>>> import numpy as np
>>> from numpy import linalg as LA
>>> np.set_printoptions(precision=2, suppress=True, linewidth=200, legacy="1.25")
>>> m1 = np.load("test15.npy")
>>> m1
array([[ 0.91,  1.36,  2.14,  1.33],
       [-0.36,  2.67, -1.12, -0.69],
       [-2.54,  0.08,  1.45, -0.68],
       [ 1.27, -0.04,  1.04, -2.51]])
>>> LA.svd(m1, compute_uv=False)
array([3., 3., 3., 3.])
>>> np.round(m1.T @ m1, 2) + 0
array([[9., 0., 0., 0.],
       [0., 9., 0., 0.],
       [0., 0., 9., 0.],
       [0., 0., 0., 9.]])
>>> np.round(m1 @ m1.T, 2) + 0
array([[9., 0., 0., 0.],
       [0., 9., 0., 0.],
       [0., 0., 9., 0.],
       [0., 0., 0., 9.]])
>>> U, s, vt = LA.svd(m1, full_matrices=False)
>>> np.round(vt @ vt.T, 2) + 0
array([[1., 0., 0., 0.],
       [0., 1., 0., 0.],
       [0., 0., 1., 0.],
       [0., 0., 0., 1.]])
>>> U.shape, s.shape, vt.shape
((4, 4), (4,), (4, 4))
>>> (s > 1e-8).sum()
4
>>> s
array([3., 3., 3., 3.])
>>> np.cumsum(s ** 2) / np.sum(s ** 2)
array([0.25, 0.5 , 0.75, 1.  ])
>>> s / s[0]
array([1., 1., 1., 1.])
>>> rng = np.random.default_rng(2592)
>>> z = rng.permutation(4)
>>> z
array([0, 1, 2, 3])
>>> Y = m1[z][:, z]
>>> round(float(np.trace(Y)), 2)
2.51
>>> round(LA.det(Y), 2), round(float(LA.det(m1[z])), 2)
(-81.0, -81.0)
>>> np.allclose(Y, m1)
True
>>> np.sort(np.abs(LA.eigvals(Y)))
array([3., 3., 3., 3.])
>>> z = rng.permutation(4)
>>> Y = m1[:, z] * rng.choice([-1, 1], 4)
>>> Y
array([[-0.91,  1.36, -1.33,  2.14],
       [ 0.36,  2.67,  0.69, -1.12],
       [ 2.54,  0.08,  0.68,  1.45],
       [-1.27, -0.04,  2.51,  1.04]])
>>> U, _, vt = LA.svd(m1.T @ Y)
>>> np.round(U @ vt, 2) + 0
array([[-1.,  0.,  0.,  0.],
       [ 0.,  1.,  0.,  0.],
       [ 0.,  0.,  0.,  1.],
       [ 0.,  0., -1.,  0.]])
>>> z
array([0, 1, 3, 2])
>>> round(LA.det(Y.T), 2)
81.0
>>> np.poly(Y)
array([  1.  ,  -3.49,   3.19, -31.43,  81.  ])
>>> LA.eigvals(Y)
array([-1.24+2.73j, -1.24-2.73j,  2.99+0.29j,  2.99-0.29j])
>>> J = np.loadtxt("x.csv", delimiter=",")
>>> J
array([[0., 3., 3.],
       [3., 0., 0.],
       [3., 0., 0.]])
>>> np.einsum("ii->", J)
0.0
>>> np.einsum("ij,ji->", J, J)
36.0
>>> np.kron(np.eye(2, dtype=int), J)
array([[0., 3., 3., 0., 0., 0.],
       [3., 0., 0., 0., 0., 0.],
       [3., 0., 0., 0., 0., 0.],
       [0., 0., 0., 0., 3., 3.],
       [0., 0., 0., 3., 0., 0.],
       [0., 0., 0., 3., 0., 0.]])
>>> np.round(np.poly(J), 2) + 0
array([  1.,   0., -18.,   0.])
>>> s = 20 * 0.7 ** np.arange(3)
>>> Q, _ = LA.qr(np.array([[0.2, 0.8, 0.3], [1.0, 0.4, 0.0], [-0.1, -0.1, -0.1]]))
>>> A = rng.normal(size=(16, 3)) * s @ Q
>>> A
array([[-26.28,  25.43,  -1.66],
       [ -7.79,  -2.31,  -0.56],
       [ 11.04,  -1.97,  16.64],
       [  3.97,  -3.65,  11.9 ],
       [  9.37,  -7.73,   1.2 ],
       [-20.86,  27.66,   5.91],
       [-11.63,  37.72,   6.29],
       [  6.97, -11.08,  -2.43],
       [  5.81,   5.95,   5.05],
       [  3.55,  19.95,   1.69],
       [  6.94,   1.32,  11.81],
       [  9.12,  42.88,  -1.82],
       [ -7.01,   3.9 ,   4.11],
       [ -7.4 ,  20.41,  25.52],
       [  5.45,  11.47,  18.6 ],
       [ -2.6 ,  -7.47,  -4.9 ]])
>>> def softmax(z):
...     e = np.exp(z - z.max(axis=-1, keepdims=True))
...     return e / e.sum(axis=-1, keepdims=True)
... 
>>> softmax(A).sum(axis=1)
array([1., 1., 1., 1., 1., 1., 1., 1., 1., 1., 1., 1., 1., 1., 1., 1.])
>>> np.round(softmax(A[6]), 2) + 0
array([0., 1., 0.])
>>> np.round(softmax(A[6] + 5), 2) + 0
array([0., 1., 0.])
>>> S = A @ A.T / np.sqrt(3)
>>> softmax(S).round(6).argmax(axis=1)
array([ 0,  0,  2,  2,  4,  6,  6,  7, 11, 11, 13, 11,  5, 13, 13, 15])
>>> softmax(S)[6] @ A
array([-11.63,  37.72,   6.29])
